% ipython --no-banner

In [1]: import numpy as np

In [2]: from numpy import linalg as LA

In [3]: np.set_printoptions(precision=1, suppress=True, linewidth=160)

In [4]: M = np.loadtxt("data.csv", delimiter=",")

In [5]: print(M)
[[-0.3 -0.4  0.4  0.7 -2.1  0.4 -0.6  3.1  1.3  1.4]
 [ 1.1 -1.1  0.7  0.8  0.   0.2  0.  -2.9  1.6 -0.5]
 [-0.3 -0.2 -0.8 -1.5  1.2  0.4 -1.6 -1.2 -0.2 -0.3]
 [ 0.3  1.6  1.7 -0.7 -0.9 -0.4  0.5  0.   0.8  0.1]
 [ 1.   0.  -0.9  1.2 -3.  -0.5  0.1 -0.4 -1.4 -0.4]
 [-0.7 -0.2  0.  -0.1 -2.1 -1.6 -1.  -1.7 -0.9 -0.6]
 [ 0.6 -0.1 -0.3  0.8  1.5  1.7 -0.2 -0.1 -0.1 -0.6]
 [ 0.2 -1.1 -0.6  0.   7.5  2.2  1.2 -0.3 -1.2  0.2]
 [-1.8  2.1  0.4  0.   1.5  0.   0.   1.2 -0.9  0.1]
 [ 0.2  2.2 -0.3  1.3  2.1 -0.2  0.5  0.1  0.8 -0.2]
 [-0.3 -0.6 -0.2 -0.9  1.5  1.9  1.  -2.2  0.2  0.3]
 [-0.8  0.8 -1.4  0.8  1.2 -0.4 -0.4 -1.1  1.1  1.1]
 [-0.4 -1.5  0.9 -0.8  3.3 -0.3 -0.2  0.  -0.6  0.4]
 [ 1.8 -1.5  1.9 -0.3  1.5  0.1  1.7  0.1 -0.4 -1.1]
 [-0.5 -0.2 -0.9  0.7  1.2  0.7  0.5 -1.4  0.  -0.7]]

In [6]: A2 = M / LA.norm(M, axis=1)
Traceback (most recent call last):
  Cell In[6], line 1
    A2 = M / LA.norm(M, axis=1)
ValueError: operands could not be broadcast together with shapes (15,10) (15,) 


In [7]: A2 = M / LA.norm(M, axis=1, keepdims=True)

In [8]: C2 = A2 @ A2.T

In [9]: print(round(float(np.degrees(np.arccos(np.clip(C2[4, 2], -1, 1)))), 1))
113.1

In [10]: print(LA.norm(A2, axis=1))
[1. 1. 1. 1. 1. 1. 1. 1. 1. 1. 1. 1. 1. 1. 1.]

In [11]: Uu, sigma, VT = LA.svd(M, full_matrices=False)

In [12]: print(np.round(Uu.T @ M @ VT.T, 1) + 0)
[[10.8  0.   0.   0.   0.   0.   0.   0.   0.   0. ]
 [ 0.   6.   0.   0.   0.   0.   0.   0.   0.   0. ]
 [ 0.   0.   5.   0.   0.   0.   0.   0.   0.   0. ]
 [ 0.   0.   0.   4.1  0.   0.   0.   0.   0.   0. ]
 [ 0.   0.   0.   0.   3.7  0.   0.   0.   0.   0. ]
 [ 0.   0.   0.   0.   0.   3.5  0.   0.   0.   0. ]
 [ 0.   0.   0.   0.   0.   0.   2.6  0.   0.   0. ]
 [ 0.   0.   0.   0.   0.   0.   0.   2.   0.   0. ]
 [ 0.   0.   0.   0.   0.   0.   0.   0.   1.6  0. ]
 [ 0.   0.   0.   0.   0.   0.   0.   0.   0.   1. ]]

In [13]: print(np.round(VT @ VT.T, 1) + 0)
[[1. 0. 0. 0. 0. 0. 0. 0. 0. 0.]
 [0. 1. 0. 0. 0. 0. 0. 0. 0. 0.]
 [0. 0. 1. 0. 0. 0. 0. 0. 0. 0.]
 [0. 0. 0. 1. 0. 0. 0. 0. 0. 0.]
 [0. 0. 0. 0. 1. 0. 0. 0. 0. 0.]
 [0. 0. 0. 0. 0. 1. 0. 0. 0. 0.]
 [0. 0. 0. 0. 0. 0. 1. 0. 0. 0.]
 [0. 0. 0. 0. 0. 0. 0. 1. 0. 0.]
 [0. 0. 0. 0. 0. 0. 0. 0. 1. 0.]
 [0. 0. 0. 0. 0. 0. 0. 0. 0. 1.]]

In [14]: print(sigma)
[10.8  6.   5.   4.1  3.7  3.5  2.6  2.   1.6  1. ]

In [15]: print((sigma > 1e-8).sum())
10

In [16]: P = M @ LA.solve(M.T @ M, M.T)

In [17]: print(np.allclose(P @ P, P))
True

In [18]: print(np.round(LA.eigvalsh(P), 1) + 0)
[0. 0. 0. 0. 0. 1. 1. 1. 1. 1. 1. 1. 1. 1. 1.]

In [19]: A2 = M / np.sqrt((M ** 2).mean(axis=1, keepdims=True))

In [20]: print(LA.norm(A2, axis=1))
[3.2 3.2 3.2 3.2 3.2 3.2 3.2 3.2 3.2 3.2 3.2 3.2 3.2 3.2 3.2]

In [21]: vec = np.array([1, -1, 0, 2, 0, 1, 1, 0, -1, -1])

In [22]: rhs = M @ vec

In [23]: coef, lr = np.zeros(10), 1 / LA.norm(M, 2) ** 2

In [24]: for i in range(8):
    ...:     coef -= lr * M.T @ (M @ coef - rhs)
    ...:     if i % 2 == 0: print(i, round(LA.norm(M @ coef - rhs), 1))
    ...: 
0 10.3
2 7.4
4 5.6
6 4.3

In [25]: print(round(LA.cond(M), 1))
10.5

In [26]: print(coef)
[ 1.1 -0.8 -0.1  1.   0.1  0.6  0.8 -0.1 -0.5 -0.6]

In [27]: K = np.array([[0, 0, 0, 0, 0, 0],
    ...:     [0, 0, 0, 0, 0, 0],
    ...:     [0, 0, 3, 0, 0, 0],
    ...:     [0, 0, 0, -1, 0, 0],
    ...:     [0, 0, 0, 0, -2, 0],
    ...:     [0, 0, 0, 0, 0, -3]])

In [28]: print(K)
[[ 0  0  0  0  0  0]
 [ 0  0  0  0  0  0]
 [ 0  0  3  0  0  0]
 [ 0  0  0 -1  0  0]
 [ 0  0  0  0 -2  0]
 [ 0  0  0  0  0 -3]]

In [29]: print(round(float(LA.det(K)), 1))
0.0

In [30]: print(K @ K)
[[0 0 0 0 0 0]
 [0 0 0 0 0 0]
 [0 0 9 0 0 0]
 [0 0 0 1 0 0]
 [0 0 0 0 4 0]
 [0 0 0 0 0 9]]

In [31]: print(np.sort(LA.eigvals(K).real))
[-3. -2. -1.  0.  0.  3.]

In [32]: print((K != 0).astype(int))
[[0 0 0 0 0 0]
 [0 0 0 0 0 0]
 [0 0 1 0 0 0]
 [0 0 0 1 0 0]
 [0 0 0 0 1 0]
 [0 0 0 0 0 1]]

In [33]: feats = np.load("run13.npy")

In [34]: print(feats)
[[-0.2  0.3 -0.5 -0.7 -0.2]
 [-0.5 -0.4  0.3 -0.1 -0.7]
 [ 0.6  0.3 -0.1  0.2 -0.7]
 [ 0.3 -0.8 -0.5 -0.1 -0.1]
 [-0.4  0.1 -0.6  0.7 -0.1]]

In [35]: vec = np.array([2, -4, -1, 3, 1])

In [36]: print(np.abs(LA.eigvals(feats)))
[1. 1. 1. 1. 1.]

In [37]: print(np.sort(np.abs(np.degrees(np.angle(LA.eigvals(feats))))))
[  0.   97.1  97.1 143.4 143.4]

In [38]: print(5 - LA.matrix_rank(feats - np.eye(5), tol=1e-8))
1

In [39]: print(LA.inv(feats))
[[-0.2 -0.5  0.6  0.3 -0.4]
 [ 0.3 -0.4  0.3 -0.8  0.1]
 [-0.5  0.3 -0.1 -0.5 -0.6]
 [-0.7 -0.1  0.2 -0.1  0.7]
 [-0.2 -0.7 -0.7 -0.1 -0.1]]

In [40]: print(round(np.einsum("ij,ji->", feats, feats), 1))
-0.4

In [41]: print(np.kron(np.eye(2, dtype=int), feats))
[[-0.2  0.3 -0.5 -0.7 -0.2 -0.   0.  -0.  -0.  -0. ]
 [-0.5 -0.4  0.3 -0.1 -0.7 -0.  -0.   0.  -0.  -0. ]
 [ 0.6  0.3 -0.1  0.2 -0.7  0.   0.  -0.   0.  -0. ]
 [ 0.3 -0.8 -0.5 -0.1 -0.1  0.  -0.  -0.  -0.  -0. ]
 [-0.4  0.1 -0.6  0.7 -0.1 -0.   0.  -0.   0.  -0. ]
 [-0.   0.  -0.  -0.  -0.  -0.2  0.3 -0.5 -0.7 -0.2]
 [-0.  -0.   0.  -0.  -0.  -0.5 -0.4  0.3 -0.1 -0.7]
 [ 0.   0.  -0.   0.  -0.   0.6  0.3 -0.1  0.2 -0.7]
 [ 0.  -0.  -0.  -0.  -0.   0.3 -0.8 -0.5 -0.1 -0.1]
 [-0.   0.  -0.   0.  -0.  -0.4  0.1 -0.6  0.7 -0.1]]

In [42]: print(np.poly(feats))
[ 1.   0.9  0.5 -0.5 -0.9 -1. ]

In [43]: print(LA.eigvals(feats))
[ 1. +0.j  -0.1+1.j  -0.1-1.j  -0.8+0.6j -0.8-0.6j]
